In [1]: import numpy as np

In [2]: from numpy import linalg as LA

In [3]: np.set_printoptions(suppress=True, linewidth=140)

In [4]: def rnd(a):
   ...:     return np.round(a, 2) + 0
   ...: 

In [5]: feats = np.arange(15).reshape(3, 5) + -1

In [6]: feats
Out[6]: 
array([[-1,  0,  1,  2,  3],
       [ 4,  5,  6,  7,  8],
       [ 9, 10, 11, 12, 13]])

In [7]: U, sigma, VT = LA.svd(feats)

In [8]: vecs = VT[:(sigma > 1e-8).sum()]

In [9]: rng = np.random.default_rng(352)

In [10]: x = feats[2] + 3 * feats[1] + rng.integers(2) * np.eye(5)[1]

In [11]: x
Out[11]: array([21., 25., 29., 33., 37.])

In [12]: rnd(vecs.T @ vecs)
Out[12]: 
array([[ 0.6,  0.4,  0.2,  0. , -0.2],
       [ 0.4,  0.3,  0.2,  0.1,  0. ],
       [ 0.2,  0.2,  0.2,  0.2,  0.2],
       [ 0. ,  0.1,  0.2,  0.3,  0.4],
       [-0.2,  0. ,  0.2,  0.4,  0.6]])

In [13]: rnd(np.diag(vecs.T @ vecs))
Out[13]: array([0.6, 0.3, 0.2, 0.3, 0.6])

In [14]: np.allclose(vecs.T @ vecs @ x, x)
Out[14]: True

In [15]: r = LA.matrix_rank(feats)

In [16]: r
Out[16]: np.int64(2)

In [17]: N = LA.svd(feats)[2][r:].T

In [18]: print([int(LA.matrix_rank(np.delete(feats, i, axis=0))) for i in range(3)])
[2, 2, 2]

In [19]: [int(LA.matrix_rank(feats[:i])) for i in range(1, len(feats) + 1)]
Out[19]: [1, 2, 2]

In [20]: rnd(feats @ N)
Out[20]: 
array([[0., 0., 0.],
       [0., 0., 0.],
       [0., 0., 0.]])

In [21]: LA.matrix_rank(feats.T @ feats), LA.matrix_rank(feats @ feats.T)
Out[21]: (np.int64(2), np.int64(2))

In [22]: LA.matrix_rank(feats, rtol=0.1)
Out[22]: np.int64(2)

In [23]: [round(float(x), 2) for x in LA.svd(feats, compute_uv=False)[:3]]
Out[23]: [28.47, 3.04, 0.0]

In [24]: M = np.load("x.npy")

In [25]: rnd(M)
Out[25]: 
array([[ 0.22,  0.22, -0.18, -0.28, -0.11],
       [ 0.22,  0.22, -0.18, -0.28, -0.11],
       [-0.18, -0.18,  0.15,  0.23,  0.09],
       [-0.28, -0.28,  0.23,  0.35,  0.14],
       [-0.11, -0.11,  0.09,  0.14,  0.06]])

In [26]: # column 1 repeats column 0

In [27]: print(rnd(LA.det(M.T)))
0.0

In [28]: rnd(np.einsum("ii->", M))
Out[28]: np.float64(1.0)

In [29]: rnd(np.einsum("ij,ji->", M, M))
Out[29]: np.float64(1.0)

In [30]: x = np.array([0, -3, -4, 0, 0])

In [31]: a = np.maximum(M @ x, 0)

In [32]: rnd(np.maximum(M @ x, 0) - np.maximum(-M @ x, 0))
Out[32]: array([ 0.07,  0.07, -0.06, -0.09, -0.04])

In [33]: rnd(np.maximum(M @ (3 * x), 0))
Out[33]: array([0.22, 0.22, 0.  , 0.  , 0.  ])

In [34]: rnd(np.tanh(M @ x))
Out[34]: array([ 0.07,  0.07, -0.06, -0.09, -0.04])

In [35]: rnd(M * (a > 1e-9)[:, None])
Out[35]: 
array([[ 0.22,  0.22, -0.18, -0.28, -0.11],
       [ 0.22,  0.22, -0.18, -0.28, -0.11],
       [ 0.  ,  0.  ,  0.  ,  0.  ,  0.  ],
       [ 0.  ,  0.  ,  0.  ,  0.  ,  0.  ],
       [ 0.  ,  0.  ,  0.  ,  0.  ,  0.  ]])

In [36]: Y = np.array([[-3, 4], [4, 2], [5, 5], [5, 4]])

In [37]: C = np.array([[2, 3, -1, 3, 1], [2, 2, -3, -3, 0]])

In [38]: W0 = Y @ C

In [39]: W0
Out[39]: 
array([[  2,  -1,  -9, -21,  -3],
       [ 12,  16, -10,   6,   4],
       [ 20,  25, -20,   0,   5],
       [ 18,  23, -17,   3,   5]])

In [40]: t = np.radians(169)

In [41]: r_ = np.eye(5)

In [42]: r_[1, 1] = r_[4, 4] = np.cos(t)

In [43]: r_[1, 4], r_[4, 1] = -np.sin(t), np.sin(t)

In [44]: rnd(r_)
Out[44]: 
array([[ 1.  ,  0.  ,  0.  ,  0.  ,  0.  ],
       [ 0.  , -0.98,  0.  ,  0.  , -0.19],
       [ 0.  ,  0.  ,  1.  ,  0.  ,  0.  ],
       [ 0.  ,  0.  ,  0.  ,  1.  ,  0.  ],
       [ 0.  ,  0.19,  0.  ,  0.  , -0.98]])

In [45]: Y = W0 @ r_.T

In [46]: np.allclose(W0 @ W0.T, Y @ Y.T)
Out[46]: True

In [47]: np.allclose(LA.norm(W0, axis=1), LA.norm(Y, axis=1))
Out[47]: True

In [48]: rnd(LA.det(r_)), rnd(np.trace(r_))
Out[48]: (np.float64(1.0), np.float64(1.04))
